>>> import numpy as np
>>> np.set_printoptions(precision=2, suppress=True, linewidth=100)
>>> arr = np.loadtxt("run15.csv", delimiter=",")
>>> arr.round(2) + 0
array([[-12.83,  24.26,   7.9 , -18.41,  10.97,  -0.18, -22.49,   3.72, -13.48,  -0.46,   1.95],
       [ -9.81,  19.75,   7.53, -14.31,   8.33,  -0.61, -18.54,   3.02, -12.03,  -1.56,   1.81],
       [ -8.53,  17.83,   7.33, -12.58,   7.22,  -0.77, -16.85,   2.74, -11.38,  -1.97,   1.75],
       [ -7.59,  16.4 ,   7.15, -11.3 ,   6.4 ,  -0.87, -15.57,   2.53, -10.86,  -2.25,   1.7 ],
       [ -7.48,  16.23,   7.13, -11.15,   6.31,  -0.88, -15.42,   2.5 , -10.8 ,  -2.28,   1.69],
       [ -4.9 ,  12.26,   6.5 ,  -7.67,   4.09,  -1.1 , -11.83,   1.96,  -9.26,  -2.92,   1.53],
       [ -4.  ,  10.83,   6.21,  -6.45,   3.32,  -1.15, -10.52,   1.77,  -8.66,  -3.09,   1.46],
       [ -3.68,  10.33,   6.1 ,  -6.02,   3.06,  -1.16, -10.06,   1.71,  -8.44,  -3.13,   1.44],
       [ -3.4 ,   9.88,   5.99,  -5.64,   2.82,  -1.17,  -9.63,   1.65,  -8.23,  -3.17,   1.41],
       [ -2.64,   8.65,   5.68,  -4.61,   2.18,  -1.18,  -8.49,   1.51,  -7.65,  -3.25,   1.35],
       [ -2.57,   8.52,   5.65,  -4.51,   2.11,  -1.19,  -8.37,   1.49,  -7.59,  -3.26,   1.34],
       [ -2.21,   7.94,   5.49,  -4.03,   1.82,  -1.18,  -7.82,   1.42,  -7.3 ,  -3.27,   1.3 ],
       [ -2.14,   7.82,   5.45,  -3.93,   1.76,  -1.18,  -7.7 ,   1.41,  -7.24,  -3.28,   1.3 ],
       [ -1.14,   6.1 ,   4.89,  -2.57,   0.92,  -1.14,  -6.07,   1.22,  -6.32,  -3.25,   1.18],
       [  0.27,   3.45,   3.71,  -0.62,  -0.21,  -0.94,  -3.45,   0.95,  -4.6 ,  -2.87,   0.94],
       [  0.39,   3.19,   3.56,  -0.45,  -0.31,  -0.91,  -3.18,   0.92,  -4.4 ,  -2.8 ,   0.91],
       [  0.79,   2.18,   2.9 ,   0.15,  -0.62,  -0.74,  -2.15,   0.82,  -3.54,  -2.43,   0.78],
       [  0.94,   1.66,   2.46,   0.4 ,  -0.73,  -0.62,  -1.59,   0.75,  -3.  ,  -2.14,   0.69],
       [  1.  ,   1.29,   2.11,   0.54,  -0.77,  -0.52,  -1.19,   0.7 ,  -2.57,  -1.88,   0.61],
       [  1.02,   1.1 ,   1.91,   0.59,  -0.77,  -0.46,  -1.  ,   0.67,  -2.33,  -1.73,   0.56],
       [  1.01,   1.03,   1.82,   0.6 ,  -0.77,  -0.43,  -0.92,   0.66,  -2.23,  -1.66,   0.55],
       [  1.01,   0.97,   1.75,   0.61,  -0.76,  -0.41,  -0.86,   0.65,  -2.15,  -1.6 ,   0.53],
       [  0.99,   0.82,   1.55,   0.63,  -0.74,  -0.35,  -0.69,   0.61,  -1.91,  -1.44,   0.48],
       [  0.93,   0.63,   1.28,   0.62,  -0.69,  -0.27,  -0.49,   0.56,  -1.59,  -1.21,   0.42],
       [  0.61,   0.26,   0.6 ,   0.42,  -0.43,  -0.09,  -0.13,   0.36,  -0.79,  -0.59,   0.23],
       [  0.2 ,   0.07,   0.15,   0.14,  -0.14,  -0.01,  -0.01,   0.13,  -0.22,  -0.15,   0.07],
       [  0.  ,   0.  ,   0.  ,   0.  ,   0.  ,   0.  ,   0.  ,   0.  ,   0.  ,   0.  ,   0.  ],
       [ -0.34,  -0.11,  -0.18,  -0.22,   0.22,  -0.03,  -0.02,  -0.25,   0.31,   0.18,  -0.11],
       [ -0.4 ,  -0.14,  -0.21,  -0.25,   0.26,  -0.04,  -0.03,  -0.3 ,   0.36,   0.2 ,  -0.13],
       [ -0.93,  -0.38,  -0.3 ,  -0.52,   0.54,  -0.2 ,  -0.12,  -0.8 ,   0.72,   0.28,  -0.3 ],
       [ -1.3 ,  -0.65,  -0.23,  -0.62,   0.7 ,  -0.44,  -0.21,  -1.28,   0.91,   0.16,  -0.42],
       [ -1.33,  -0.68,  -0.22,  -0.62,   0.7 ,  -0.46,  -0.21,  -1.32,   0.92,   0.14,  -0.43],
       [ -1.47,  -0.84,  -0.15,  -0.63,   0.74,  -0.59,  -0.24,  -1.57,   0.99,   0.03,  -0.49],
       [ -1.58,  -0.98,  -0.07,  -0.61,   0.76,  -0.71,  -0.26,  -1.78,   1.03,  -0.08,  -0.53],
       [ -2.03,  -3.62,   1.73,   0.74,   0.15,  -2.73,  -0.07,  -4.65,   1.04,  -2.62,  -0.96],
       [ -1.94,  -4.51,   2.35,   1.36,  -0.21,  -3.35,   0.11,  -5.45,   0.95,  -3.51,  -1.05],
       [ -1.87,  -4.94,   2.65,   1.68,  -0.39,  -3.65,   0.21,  -5.82,   0.9 ,  -3.94,  -1.09],
       [ -1.59,  -6.36,   3.63,   2.77,  -1.05,  -4.59,   0.57,  -6.99,   0.72,  -5.35,  -1.2 ],
       [ -1.09,  -8.27,   4.92,   4.3 ,  -1.98,  -5.81,   1.13,  -8.46,   0.47,  -7.23,  -1.32],
       [  0.21, -12.2 ,   7.5 ,   7.62,  -4.06,  -8.22,   2.46, -11.27,  -0.08, -11.06,  -1.53],
       [  0.89, -14.04,   8.67,   9.22,  -5.07,  -9.3 ,   3.13, -12.52,  -0.34, -12.81,  -1.61],
       [  1.59, -15.82,   9.8 ,  10.79,  -6.08, -10.34,   3.81, -13.69,  -0.59, -14.51,  -1.68],
       [  2.71, -18.54,  11.49,  13.22,  -7.63, -11.89,   4.88, -15.44,  -0.97, -17.08,  -1.77],
       [  4.6 , -22.9 ,  14.15,  17.17, -10.17, -14.31,   6.68, -18.14,  -1.58, -21.14,  -1.91]])
>>> Xc = arr - arr.mean(axis=0)
>>> evecs = np.linalg.svd(Xc)[2][:3]
>>> M2 = Xc - Xc @ evecs.T @ evecs
>>> np.diag(evecs.T @ evecs)
array([0.35, 0.42, 0.29, 0.27, 0.16, 0.15, 0.28, 0.4 , 0.33, 0.32, 0.03])
>>> print(round(float(np.linalg.norm(M2) / np.linalg.norm(Xc)), 2))
0.0
